% python3 -q
>>> import numpy as np
>>> from numpy import linalg as LA
>>> np.set_printoptions(precision=3, suppress=True, linewidth=100)
>>> def tidy(a):
...     return np.round(a, 3) + 0
... 
>>> E = np.load("x.npy")
>>> print(E)
[[ 0.885  0.885 -0.808]
 [ 0.604  0.604 -0.508]
 [-0.422 -0.422  0.345]
 [ 0.572  0.572 -0.478]
 [ 0.149  0.149 -0.119]
 [ 0.462  0.462 -0.38 ]
 [-0.716 -0.716  0.617]
 [-0.716 -0.716  0.617]
 [-0.501 -0.501  0.414]
 [ 0.8    0.8   -0.706]
 [ 0.501  0.501 -0.414]
 [ 0.691  0.691 -0.592]
 [-0.8   -0.8    0.706]
 [ 0.05   0.05  -0.04 ]
 [ 0.462  0.462 -0.38 ]
 [ 0.336  0.336 -0.273]
 [ 0.462  0.462 -0.38 ]
 [-0.422 -0.422  0.345]
 [-0.245 -0.245  0.197]
 [-0.149 -0.149  0.119]
 [ 0.422  0.422 -0.345]
 [ 0.537  0.537 -0.446]
 [ 0.1    0.1   -0.08 ]]
>>> print(tidy(LA.norm(E, 1)), tidy(LA.norm(E, np.inf)))
11.004 2.578
>>> print(tidy(E[11] @ E[21]))
1.006
>>> print(tidy(LA.norm(E, 2)))
4.199
>>> print(LA.cond(E) > 100)
True
>>> lab = E[:, 2] > np.median(E[:, 2])
>>> u = E[lab].mean(axis=0) - E[~lab].mean(axis=0)
>>> print(lab.astype(int))
[0 0 1 0 1 0 1 1 1 0 0 0 1 1 0 0 0 1 1 1 0 0 1]
>>> print(tidy((((E - E.mean(axis=0)) @ u > 0) == lab).mean()))
0.957
>>> print(((E - E.mean(axis=0)) @ u > 0).astype(int))
[0 0 1 0 0 0 1 1 1 0 0 0 1 1 0 0 0 1 1 1 0 0 1]
>>> print(np.argsort(-np.abs(u).round(6), kind="stable"))
[0 1 2]
>>> print(tidy(u))
[-0.895 -0.895  0.76 ]
>>> G = np.cov(E, rowvar=False)
>>> print(np.argsort(-E.std(axis=0).round(6), kind="stable"))
[0 1 2]
>>> print(G.shape)
(3, 3)
>>> print(tidy(E.std(axis=0)))
[0.513 0.513 0.439]
>>> print(tidy(np.corrcoef(E[:, 2], E[:, 1])[0, 1]))
-0.999
>>> print(tidy(np.corrcoef(E.T)))
[[ 1.     1.    -0.999]
 [ 1.     1.    -0.999]
 [-0.999 -0.999  1.   ]]
>>> arr = np.array([[1, 2, 2], [2, 2, 1], [2, 2, 1]])
>>> print(tidy(arr @ LA.pinv(arr) @ arr))
[[1. 2. 2.]
 [2. 2. 1.]
 [2. 2. 1.]]
>>> print(np.unique(arr.round(6), axis=0).shape)
(2, 3)
>>> print(tidy(np.trace(LA.pinv(arr) @ arr)))
2.0
>>> left, sv, Vh = LA.svd(arr)
>>> print(tidy(sv))
[5.067 1.151 0.   ]
>>> B = left[:, :2] @ np.diag(sv[:2]) @ Vh[:2]
>>> print(tidy(np.abs(arr - B).max()))
0.0
>>> print(tidy(B))
[[1. 2. 2.]
 [2. 2. 1.]
 [2. 2. 1.]]
>>> print(LA.matrix_rank(B))
2
>>> F = np.loadtxt("test0.csv", delimiter=",")
>>> print(F)
[[1.    0.5   0.25  0.125]
 [0.5   1.    0.5   0.25 ]
 [0.25  0.5   1.    0.5  ]
 [0.125 0.25  0.5   1.   ]]
>>> print(tidy(LA.det(F.T)))
0.422
>>> print(tidy(LA.eigvals(F)))
[2.086 1.    0.539 0.375]
>>> print(tidy(LA.det(F[::-1])))
0.422
>>> print(tidy(np.einsum("ij,ji->", F, F)))
5.781
>>> evals, V = LA.eig(F)
>>> print(tidy(F @ V[:, 0] - evals[0] * V[:, 0]))
[0. 0. 0. 0.]
>>> print(tidy(np.sort(LA.eigvals(F.T))))
[0.375 0.539 1.    2.086]
>>> print(tidy(np.prod(evals)))
0.422
>>> print(tidy(np.sort(LA.eigvals(LA.inv(F)))))
[0.479 1.    1.854 2.667]
>>> J = np.loadtxt("run4.csv", delimiter=",")
>>> print(J)
[[ 0.  0.  0.  0.]
 [ 4.  2. -7.  8.]
 [ 0.  0.  0.  0.]]
>>> print(np.abs(np.diag(LA.qr(J)[1])) > 1e-9)
[ True False False]
>>> K = np.loadtxt("mat.csv", delimiter=",")
>>> print(K)
[[-3.  4.  0.  0.]
 [ 4.  2.  4.  0.]
 [ 0.  4.  3.  4.]
 [ 0.  0.  4. -2.]]
>>> B = LA.inv(K)
>>> print(tidy(B))
[[-0.031  0.227 -0.082 -0.165]
 [ 0.227  0.17  -0.062 -0.124]
 [-0.082 -0.062  0.113  0.227]
 [-0.165 -0.124  0.227 -0.046]]
>>> print((np.abs(B) > 1e-9).astype(int))
[[1 1 1 1]
 [1 1 1 1]
 [1 1 1 1]
 [1 1 1 1]]
>>> print(tidy(K @ B))
[[1. 0. 0. 0.]
 [0. 1. 0. 0.]
 [0. 0. 1. 0.]
 [0. 0. 0. 1.]]
